% ipython --no-banner

In [1]: import numpy as np

In [2]: np.set_printoptions(precision=1, suppress=True, linewidth=200)

In [3]: feats = np.load("block13.npy")

In [4]: print(feats)
[[-9  0  0  0  0  0 -9  0  0]
 [-4 -3  0  0  0 -2  0  0  0]
 [ 0  7  2  0  0  9  4  0 -8]
 [ 2  0  0  0  8  0  0  0 -7]
 [ 0 -6  6  0  0  0  8  0  0]
 [-8 -8  0  0  0  0 -3  0  0]]

In [5]: out = feats / np.sqrt((feats ** 2).mean(axis=1, keepdims=True))

In [6]: np.linalg.norm(out, axis=1)
Out[6]: array([3., 3., 3., 3., 3., 3.])

In [7]: np.linalg.matrix_rank(out) == np.linalg.matrix_rank(feats)
Out[7]: np.True_

In [8]: x0 = np.array([8, 9, 9, -1, -2, 1, 1, 3, -6])

In [9]: h1 = np.maximum(feats @ x0, 0)

In [10]: np.flatnonzero(h1 > 1e-9)
Out[10]: array([2, 3, 4])

In [11]: h1
Out[11]: array([  0,   0, 142,  42,   8,   0])

In [12]: np.maximum(feats @ (3 * x0), 0)
Out[12]: array([  0,   0, 426, 126,  24,   0])

In [13]: K = np.load("data.npy")

In [14]: K
Out[14]: 
array([[ 0,  2,  0,  0],
       [ 0, -2,  0, -1],
       [ 0, -2,  0,  0],
       [ 0,  1,  0,  0],
       [-2, -1,  2,  0],
       [ 0,  0,  1,  0],
       [ 0,  0,  0,  0],
       [ 0,  0,  0,  0]])

In [15]: x0 = np.array([0, -1, -2, 1])

In [16]: y = K @ x0

In [17]: print(y)
[-2  1  2 -1 -3 -2  0  0]

In [18]: print(np.linalg.solve(K.T @ K, K.T @ y))
[ 0. -1. -2.  1.]

In [19]: rng = np.random.default_rng(767202)

In [20]: y = y + 0.1 * rng.normal(size=8)

In [21]: y
Out[21]: array([-2.1,  1. ,  2. , -1. , -3. , -2.1,  0.1,  0.1])

In [22]: coef, *_ = np.linalg.lstsq(K, y)

In [23]: print(coef.round(1) + 0)
[ 0.  -1.  -2.1  1.1]

In [24]: print(coef.round())
[-0. -1. -2.  1.]

In [25]: np.round(K.T @ (y - K @ coef), 1) + 0
Out[25]: array([0., 0., 0., 0.])

In [26]: O, vecs = np.linalg.qr(K[:, :1])[0], np.linalg.qr(K[:, 1:])[0]

In [27]: sig = np.linalg.svd(O.T @ vecs, compute_uv=False)

In [28]: np.degrees(np.arccos(sig.clip(0, 1)))
Out[28]: array([26.3])

In [29]: round(float(np.linalg.norm(O @ O.T - vecs @ vecs.T, 2)), 1)
Out[29]: 1.0
